$ ipython --no-banner

In [1]: import numpy as np

In [2]: from numpy import linalg as LA

In [3]: np.set_printoptions(precision=3, suppress=True, linewidth=140)

In [4]: m1 = np.loadtxt("arr.csv", delimiter=",")

In [5]: print(m1)
[[ -0.415  -0.026   2.28    0.008   7.859]
 [  1.648   0.003  -1.885   0.356  -0.581]
 [ -0.262   0.268  -1.244   0.3     3.432]
 [ -0.044  -0.047   0.634   0.397 -12.847]
 [ -0.339  -0.037  -2.66   -0.677   8.409]
 [  1.323   0.258   5.338   0.778  -4.436]
 [  1.014  -0.05    0.403  -0.736   7.16 ]
 [  1.433  -0.03   -0.033  -0.382  -0.491]
 [ -2.408   0.038  -0.047  -0.553  -0.604]
 [ -0.108   0.039   0.25    0.592   8.365]
 [ -1.678   0.094   0.473  -0.006  -1.371]
 [  0.359  -0.032  -1.074   0.391  -0.881]
 [ -1.426  -0.259  -0.338   0.157  -5.828]
 [  1.081  -0.358   2.143   0.6    -7.922]
 [ -1.061   0.334   3.596   0.137  -3.463]
 [ -0.669  -0.441  -1.333  -0.064  -6.479]
 [ -0.268  -0.814  -1.065   0.128  -2.221]
 [ -1.472   0.125  -1.957   0.523   2.86 ]
 [  0.261   0.044  -0.638   0.342  -1.175]
 [ -0.942  -0.63    1.466   0.128  -2.375]
 [ -0.774  -0.274  -1.217  -1.039   3.382]
 [  1.339   0.17   -3.215  -0.172   3.   ]
 [ -0.651   0.263  -1.036  -0.556   6.392]]

In [6]: vec = np.array([-1, -1, 0, 1, 0])

In [7]: print(np.sign((m1 @ vec).round(6)))
[ 1. -1.  1.  1. -1. -1. -1. -1.  1.  1.  1.  1.  1. -1.  1.  1.  1.  1.  1.  1.  1. -1. -1.]

In [8]: print(m1 * vec)
[[ 0.415  0.026  0.     0.008  0.   ]
 [-1.648 -0.003 -0.     0.356 -0.   ]
 [ 0.262 -0.268 -0.     0.3    0.   ]
 [ 0.044  0.047  0.     0.397 -0.   ]
 [ 0.339  0.037 -0.    -0.677  0.   ]
 [-1.323 -0.258  0.     0.778 -0.   ]
 [-1.014  0.05   0.    -0.736  0.   ]
 [-1.433  0.03  -0.    -0.382 -0.   ]
 [ 2.408 -0.038 -0.    -0.553 -0.   ]
 [ 0.108 -0.039  0.     0.592  0.   ]
 [ 1.678 -0.094  0.    -0.006 -0.   ]
 [-0.359  0.032 -0.     0.391 -0.   ]
 [ 1.426  0.259 -0.     0.157 -0.   ]
 [-1.081  0.358  0.     0.6   -0.   ]
 [ 1.061 -0.334  0.     0.137 -0.   ]
 [ 0.669  0.441 -0.    -0.064 -0.   ]
 [ 0.268  0.814 -0.     0.128 -0.   ]
 [ 1.472 -0.125 -0.     0.523  0.   ]
 [-0.261 -0.044 -0.     0.342 -0.   ]
 [ 0.942  0.63   0.     0.128 -0.   ]
 [ 0.774  0.274 -0.    -1.039  0.   ]
 [-1.339 -0.17  -0.    -0.172  0.   ]
 [ 0.651 -0.263 -0.    -0.556  0.   ]]

In [9]: print((m1 @ vec).argmax())
17
